>>> import numpy as np
>>> from numpy import linalg as LA
>>> np.set_printoptions(precision=1, suppress=True, linewidth=200, floatmode="fixed")
>>> data = np.array([[0, 2, 0], [0, 0, -1], [0, 0, 0]])
>>> rk = LA.matrix_rank(data)
>>> rk
np.int64(2)
>>> N = LA.svd(data)[2][rk:].T
>>> [int(LA.matrix_rank(data[:, :j + 1])) for j in range(3)]
[0, 1, 2]
>>> N.shape
(3, 1)
>>> data @ N
array([[0.0],
       [0.0],
       [0.0]])
>>> LA.pinv(data)
array([[ 0.0,  0.0,  0.0],
       [ 0.5,  0.0,  0.0],
       [ 0.0, -1.0,  0.0]])
>>> data.T @ data
array([[0, 0, 0],
       [0, 4, 0],
       [0, 0, 1]])
>>> LA.svd(data, compute_uv=False)
array([2.0, 1.0, 0.0])
>>> data @ data.T
array([[4, 0, 0],
       [0, 1, 0],
       [0, 0, 0]])
>>> round(LA.det(data[::-1]), 1)
np.float64(0.0)
>>> LA.eigvals(data)
array([0.0, 0.0, 0.0])
>>> round(float(LA.det(data.T)), 1)
0.0
>>> np.einsum("ij,ji->", data, data)
np.int64(0)
>>> Uu, sig, VT = LA.svd(data)
>>> sig
array([2.0, 1.0, 0.0])
>>> B = Uu[:, :2] @ np.diag(sig[:2]) @ VT[:2]
>>> LA.matrix_rank(data, rtol=0.05)
np.int64(2)
>>> B = np.array([[-5, -9, 0, 0], [3, 2, -9, 9], [-8, -1, 7, -8], [-9, 5, -3, -4]])
>>> B[-1] = B[0]
>>> E = B + 0.1 * np.eye(4)
>>> E
array([[-4.9, -9.0,  0.0,  0.0],
       [ 3.0,  2.1, -9.0,  9.0],
       [-8.0, -1.0,  7.1, -8.0],
       [-5.0, -9.0,  0.0,  0.1]])
>>> Uu, sig, VT = LA.svd(E)
>>> np.argmax(sig[:-1] / (sig[1:] + 1e-6)) + 1
np.int64(3)
>>> B = Uu[:, :3] @ np.diag(sig[:3]) @ VT[:3]
>>> LA.matrix_rank(E, rtol=0.05)
np.int64(3)
>>> np.round(np.abs(E - B).max(), 1)
np.float64(0.0)
>>> LA.matrix_rank(B)
np.int64(3)
>>> rng = np.random.default_rng(87)
>>> B = E + rng.integers(-2, 3, (4, 3)) @ rng.integers(-2, 3, (3, 4))
>>> B
array([[ -5.9, -13.0,  -3.0,   4.0],
       [  2.0,  -1.9, -12.0,  13.0],
       [ -8.0,  -3.0,   6.1,  -6.0],
       [-11.0, -15.0,  -4.0,   6.1]])
>>> np.round(LA.svd(B - E, compute_uv=False), 1) + 0
array([14.4,  3.1,  0.4,  0.0])
>>> B - E
array([[-1.0, -4.0, -3.0,  4.0],
       [-1.0, -4.0, -3.0,  4.0],
       [ 0.0, -2.0, -1.0,  2.0],
       [-6.0, -6.0, -4.0,  6.0]])
>>> np.abs(B - E).sum(axis=1)
array([12.0, 12.0,  5.0, 22.0])
